In [1]: import numpy as np

In [2]: from numpy import linalg as LA

In [3]: np.set_printoptions(precision=2, suppress=True, linewidth=200)

In [4]: rd = lambda a: np.round(a, 2) + 0

In [5]: E = np.array([[1, 5, -6],
   ...:     [-3, 8, -15],
   ...:     [-9, 15, -22],
   ...:     [-4, 17, -21],
   ...:     [1, 18, -26],
   ...:     [10, 12, -17],
   ...:     [8, 13, -13],
   ...:     [1, 5, -14],
   ...:     [-5, 9, -23],
   ...:     [-12, 7, -19],
   ...:     [-3, 14, -15],
   ...:     [-10, 8, -8],
   ...:     [-9, 16, -13],
   ...:     [-6, 7, -11],
   ...:     [0, 13, -6],
   ...:     [6, 5, -3],
   ...:     [2, -1, 1],
   ...:     [8, 0, 5],
   ...:     [17, 7, -4],
   ...:     [20, 6, -8]])

In [6]: Ac = E - E.mean(axis=0)

In [7]: V = LA.svd(Ac)[2][:2]

In [8]: B = Ac - Ac @ V.T @ V

In [9]: LA.norm(B, axis=1).round(6).argmax()
Out[9]: np.int64(14)

In [10]: x0 = np.array([4, -5, 3])

In [11]: y = E @ x0

In [12]: rd(LA.solve(E.T @ E, E.T @ y))
Out[12]: array([ 4., -5.,  3.])

In [13]: y
Out[13]: array([ -39,  -97, -177, -164, -164,  -71,  -72,  -63, -134, -140, -127, -104, -155,  -92,  -83,  -10,   16,   47,   21,   26])

In [14]: rng = np.random.default_rng(5194)

In [15]: y = y + 0.1 * rng.normal(size=20)

In [16]: rd(y)
Out[16]: array([ -38.97,  -97.08, -177.15, -164.06, -163.96,  -71.07,  -72.03,  -62.94, -133.84, -140.05, -126.96, -104.04, -155.11,  -92.  ,  -82.99,   -9.92,   15.93,   47.1 ,   20.88,   26.12])

In [17]: c, *_ = LA.lstsq(E, y)

In [18]: rd(c)
Out[18]: array([ 4.  , -5.01,  3.  ])

In [19]: c.round()
Out[19]: array([ 4., -5.,  3.])

In [20]: rd(E.T @ (y - E @ c))
Out[20]: array([0., 0., 0.])

In [21]: x0 = np.array([-2, -2, -1])

In [22]: y = E @ x0

In [23]: c, lr = np.zeros(3), 1 / LA.norm(E, 2) ** 2

In [24]: for i in range(40):
    ...:     c -= lr * E.T @ (E @ c - y)
    ...:     if i % 10 == 0: print(i, round(LA.norm(E @ c - y), 2))
    ...: 
0 71.35
10 19.8
20 13.89
30 10.04

In [25]: rd(c)
Out[25]: array([-2.06, -1.57, -0.69])

In [26]: d = LA.norm(E[:, None] - E[None], axis=-1)

In [27]: d.mean(axis=1).argmax()
Out[27]: np.int64(17)

In [28]: LA.matrix_rank(d ** 2)
Out[28]: np.int64(5)

In [29]: cent = E[[17, 2]].astype(float)

In [30]: for _ in range(5):
    ...:     z = LA.norm(E[:, None] - cent, axis=-1).argmin(axis=1)
    ...:     cent = np.array([E[z == j].mean(axis=0) for j in range(2)])
    ...: 

In [31]: z
Out[31]: array([0, 1, 1, 1, 1, 1, 1, 1, 1, 1, 1, 1, 1, 1, 1, 0, 0, 0, 0, 0])

In [32]: rd(cent)
Out[32]: 
array([[  9.  ,   3.67,  -2.5 ],
       [ -2.93,  11.57, -15.93]])

In [33]: np.abs(cent[1] - cent[0]).argmax()
Out[33]: np.int64(2)

In [34]: M = np.load("data.npy")

In [35]: M
Out[35]: 
array([[ 0.8,  0. , -1.4],
       [ 0.7, -0.1,  0.9],
       [ 0.6,  1.4, -0.7],
       [ 8. , 14. ,  4. ],
       [-0.7, -1.2, -0.2],
       [-1.9, -0.7, -1. ],
       [ 1.4,  0.5, -0.3],
       [ 0.6,  0.5, -0.3],
       [ 0.2,  1. , -1.8],
       [ 0. , -0.7, -0.2],
       [ 1.5, -0.6, -0.1],
       [-1.4,  0.7,  1.2],
       [ 1.7, -0.9,  0.3],
       [ 2. ,  0.3,  0. ],
       [ 1. , -1.5, -2.2],
       [-0.6, -0.3,  0.2],
       [ 0.1, -0.6,  0.4],
       [ 0.3, -0.4, -0.3],
       [-0.7,  0.4,  0.4],
       [ 0.4, -0.4,  0.2],
       [ 1.6, -0.2, -1.4],
       [ 0.4,  0.1,  0.6],
       [ 0.7, -1.5, -1.1],
       [ 0.3,  1. , -1.1],
       [-1.4,  1. , -1.1]])

In [36]: # row 3 dominates

In [37]: cent = M[[6, 16]].astype(float)

In [38]: for _ in range(4):
    ...:     z = LA.norm(M[:, None] - cent, axis=-1).argmin(axis=1)
    ...:     cent = np.array([M[z == j].mean(axis=0) for j in range(2)])
    ...: 

In [39]: z
Out[39]: array([1, 1, 1, 0, 1, 1, 1, 1, 1, 1, 1, 1, 1, 1, 1, 1, 1, 1, 1, 1, 1, 1, 1, 1, 1])

In [40]: rd(cent)
Out[40]: 
array([[ 8.  , 14.  ,  4.  ],
       [ 0.32, -0.09, -0.37]])

In [41]: np.abs(cent[1] - cent[0]).argmax()
Out[41]: np.int64(1)

In [42]: rd(cent[1] - cent[0])
Out[42]: array([ -7.68, -14.09,  -4.38])

In [43]: Uu, sigma, VT = LA.svd(cent)

In [44]: np.argmax(sigma[:-1] / (sigma[1:] + 1e-6)) + 1
Out[44]: np.int64(1)

In [45]: B = Uu[:, :1] @ np.diag(sigma[:1]) @ VT[:1]

In [46]: LA.matrix_rank(cent, rtol=0.05)
Out[46]: np.int64(1)

In [47]: LA.matrix_rank(B)
Out[47]: np.int64(1)

In [48]: rd(LA.norm(cent - B) / LA.norm(cent))
Out[48]: np.float64(0.03)

In [49]: rd(LA.norm(cent - B, 2)), rd(sigma[1])
Out[49]: (np.float64(0.5), np.float64(0.5))

In [50]: x0 = np.array([-1, 0, 1])

In [51]: y = M @ x0

In [52]: rd(LA.lstsq(M, y)[0])
Out[52]: array([-1.,  0.,  1.])

In [53]: rd(LA.pinv(M) @ M)
Out[53]: 
array([[1., 0., 0.],
       [0., 1., 0.],
       [0., 0., 1.]])

In [54]: rd(LA.solve(M.T @ M, M.T @ y))
Out[54]: array([-1.,  0.,  1.])

In [55]: y = y + 0.05 * rng.normal(size=25)

In [56]: rd(y)
Out[56]: array([-2.2 ,  0.2 , -1.31, -3.99,  0.42,  0.88, -1.75, -0.88, -1.98, -0.26, -1.55,  2.61, -1.43, -2.01, -3.26,  0.8 ,  0.26, -0.62,  1.15, -0.15, -3.06,  0.23, -1.81, -1.36,  0.24])

In [57]: c, *_ = LA.lstsq(M, y)

In [58]: c.round()
Out[58]: array([-1.,  0.,  1.])

In [59]: rd(M.T @ (y - M @ c))
Out[59]: array([0., 0., 0.])

In [60]: rd(c)
Out[60]: array([-1.  ,  0.  ,  1.01])

In [61]: proj = M @ LA.solve(M.T @ M, M.T)

In [62]: rd(LA.eigvalsh(proj))
Out[62]: array([0., 0., 0., 0., 0., 0., 0., 0., 0., 0., 0., 0., 0., 0., 0., 0., 0., 0., 0., 0., 0., 0., 1., 1., 1.])

In [63]: LA.matrix_rank(np.eye(25) - proj)
Out[63]: np.int64(22)

In [64]: rd(np.diag(proj))
Out[64]: array([0.1 , 0.06, 0.07, 0.95, 0.01, 0.11, 0.04, 0.01, 0.22, 0.01, 0.1 , 0.13, 0.17, 0.1 , 0.23, 0.01, 0.02, 0.01, 0.03, 0.02, 0.15, 0.02, 0.09, 0.1 , 0.23])

In [65]: sigma = 3 * 0.9 ** np.arange(3)

In [66]: Q, _ = LA.qr(np.array([[0.5, 0.6, -0.8], [-2.5, -1.4, -0.4], [2.2, 1.1, -0.7]]))

In [67]: A = rng.normal(size=(25, 3)) * sigma @ Q

In [68]: rd(A)
Out[68]: 
array([[ 0.45, -1.47, -5.45],
       [-1.9 ,  1.62,  4.46],
       [ 2.54, -0.96,  1.75],
       [-4.98, -1.57,  0.2 ],
       [-0.24,  1.89, -2.86],
       [ 0.95,  3.72,  0.23],
       [ 2.39, -3.43, -0.07],
       [-4.53, -0.54,  1.4 ],
       [ 2.99,  5.68, -1.24],
       [ 0.7 ,  2.  ,  1.35],
       [ 1.06,  2.02,  0.63],
       [ 1.59, -2.39,  1.29],
       [ 4.67,  1.37, -3.46],
       [ 4.47, -3.36,  5.96],
       [-0.67,  5.33, -0.68],
       [-4.6 , -4.96, -5.29],
       [-1.41, -0.12,  1.04],
       [ 1.63,  5.07,  4.89],
       [ 1.33, -2.84, -1.62],
       [-1.93,  0.39,  3.22],
       [ 3.38, -6.54, -0.44],
       [ 4.75, -1.56,  2.5 ],
       [ 1.07,  2.53, -3.21],
       [ 0.98, -1.13,  1.28],
       [ 2.08, -2.03,  2.78]])

In [69]: Ac = A - A.mean(axis=0)

In [70]: V = LA.svd(Ac)[2][:2]

In [71]: B = Ac - Ac @ V.T @ V

In [72]: rd(B.std(axis=0))
Out[72]: array([2.1 , 0.27, 1.38])

In [73]: rd(np.diag(V.T @ V))
Out[73]: array([0.31, 0.99, 0.7 ])

In [74]: rd(LA.norm(B) / LA.norm(Ac))
Out[74]: np.float64(0.5)

In [75]: B = A / LA.norm(A, axis=1, keepdims=True)

In [76]: G = B @ B.T

In [77]: np.argwhere(np.triu(np.abs(G) > 0.95, 1))
Out[77]: 
array([[ 0,  1],
       [ 1, 19],
       [ 2, 21],
       [ 3,  7],
       [ 5, 10],
       [ 6, 20],
       [ 9, 17],
       [11, 23],
       [12, 16],
       [13, 23],
       [13, 24],
       [23, 24]])

In [78]: (G - 2 * np.eye(25)).round(6).argmax(axis=1)
Out[78]: array([15, 19, 21,  7, 22, 10, 20,  3,  5, 17,  5, 23, 22, 24,  5,  0,  7,  9, 20,  1,  6,  2,  4, 24, 23])

In [79]: feats = np.load("block18.npy")

In [80]: feats
Out[80]: 
array([[ -3.82,  14.62,  -5.55],
       [-12.92,  -1.97,   1.91],
       [  3.26,   8.48,   3.13],
       [ -1.34,  -4.97,  -6.55],
       [  0.26,  -1.59,  -2.51],
       [-13.75,   8.46,  -2.61],
       [ -1.51,  -5.11,  -0.09],
       [ -6.51,  13.04,   6.37],
       [  2.3 ,   0.19,  -2.65],
       [  7.48,   2.54,  -0.27],
       [ -1.04,  10.5 ,  -2.01],
       [  1.42, -15.73,  12.41]])

In [81]: proj = A @ LA.solve(A.T @ A, A.T)

In [82]: rd(LA.eigvalsh(proj))
Out[82]: array([0., 0., 0., 0., 0., 0., 0., 0., 0., 0., 0., 0., 0., 0., 0., 0., 0., 0., 0., 0., 0., 0., 1., 1., 1.])

In [83]: LA.matrix_rank(np.eye(25) - proj)
Out[83]: np.int64(22)

In [84]: W0 = np.array([[0, 0, 0, 1], [0, 0, -2, -2], [1, -2, 0, 0], [0, 0, 0, 0]])

In [85]: def softmax(z):
    ...:     e = np.exp(z - z.max(axis=-1, keepdims=True))
    ...:     return e / e.sum(axis=-1, keepdims=True)
    ...: 

In [86]: rd(softmax(W0[0] + 5))
Out[86]: array([0.17, 0.17, 0.17, 0.48])

In [87]: rd(softmax(W0).sum(axis=1))
Out[87]: array([1., 1., 1., 1.])

In [88]: att = W0 @ W0.T / np.sqrt(4)

In [89]: rd(softmax(att + np.triu(np.full(att.shape, -np.inf), 1)))
Out[89]: 
array([[1.  , 0.  , 0.  , 0.  ],
       [0.01, 0.99, 0.  , 0.  ],
       [0.07, 0.07, 0.86, 0.  ],
       [0.25, 0.25, 0.25, 0.25]])

In [90]: rd(softmax(att))
Out[90]: 
array([[0.41, 0.09, 0.25, 0.25],
       [0.01, 0.96, 0.02, 0.02],
       [0.07, 0.07, 0.8 , 0.07],
       [0.25, 0.25, 0.25, 0.25]])

In [91]: z = rng.permutation(4)

In [92]: z
Out[92]: array([0, 2, 3, 1])

In [93]: B = W0[z][:, z]

In [94]: B
Out[94]: 
array([[ 0,  0,  1,  0],
       [ 1,  0,  0, -2],
       [ 0,  0,  0,  0],
       [ 0, -2, -2,  0]])

In [95]: rd(np.sort(np.abs(LA.eigvals(B))))
Out[95]: array([0., 0., 2., 2.])

In [96]: np.trace(B)
Out[96]: np.int64(0)

In [97]: np.allclose(B, W0)
Out[97]: False

In [98]: [round(float(x), 2) for x in LA.svd(W0, compute_uv=False)[:3]]
Out[98]: [2.92, 2.24, 0.68]

In [99]: data = np.load("a.npy")

In [100]: data
Out[100]: 
array([[81, 55, 11],
       [55, 94, 24],
       [11, 24, 10]])

In [101]: # symmetric, so the eigenvalues are real

In [102]: evals, V = LA.eigh(data)

In [103]: (evals > 1e-8).sum(), (evals < -1e-8).sum()
Out[103]: (np.int64(3), np.int64(0))

In [104]: rd(LA.eigvalsh(data + 3 * np.eye(3)))
Out[104]: array([  6.36,  37.11, 150.53])

In [105]: rd(V.T @ data @ V)
Out[105]: 
array([[  3.36,   0.  ,   0.  ],
       [  0.  ,  34.11,   0.  ],
       [  0.  ,   0.  , 147.53]])

In [106]: rd(LA.svd(data, compute_uv=False))
Out[106]: array([147.53,  34.11,   3.36])

In [107]: np.abs(V[:, -1]).round(6).argmax()
Out[107]: np.int64(1)

In [108]: np.unique(evals.round(6) + 0, return_counts=True)[1]
Out[108]: array([1, 1, 1])

In [109]: rd(LA.eigvalsh(data @ data))
Out[109]: array([   11.28,  1163.28, 21766.44])

In [110]: rd(evals)
Out[110]: array([  3.36,  34.11, 147.53])
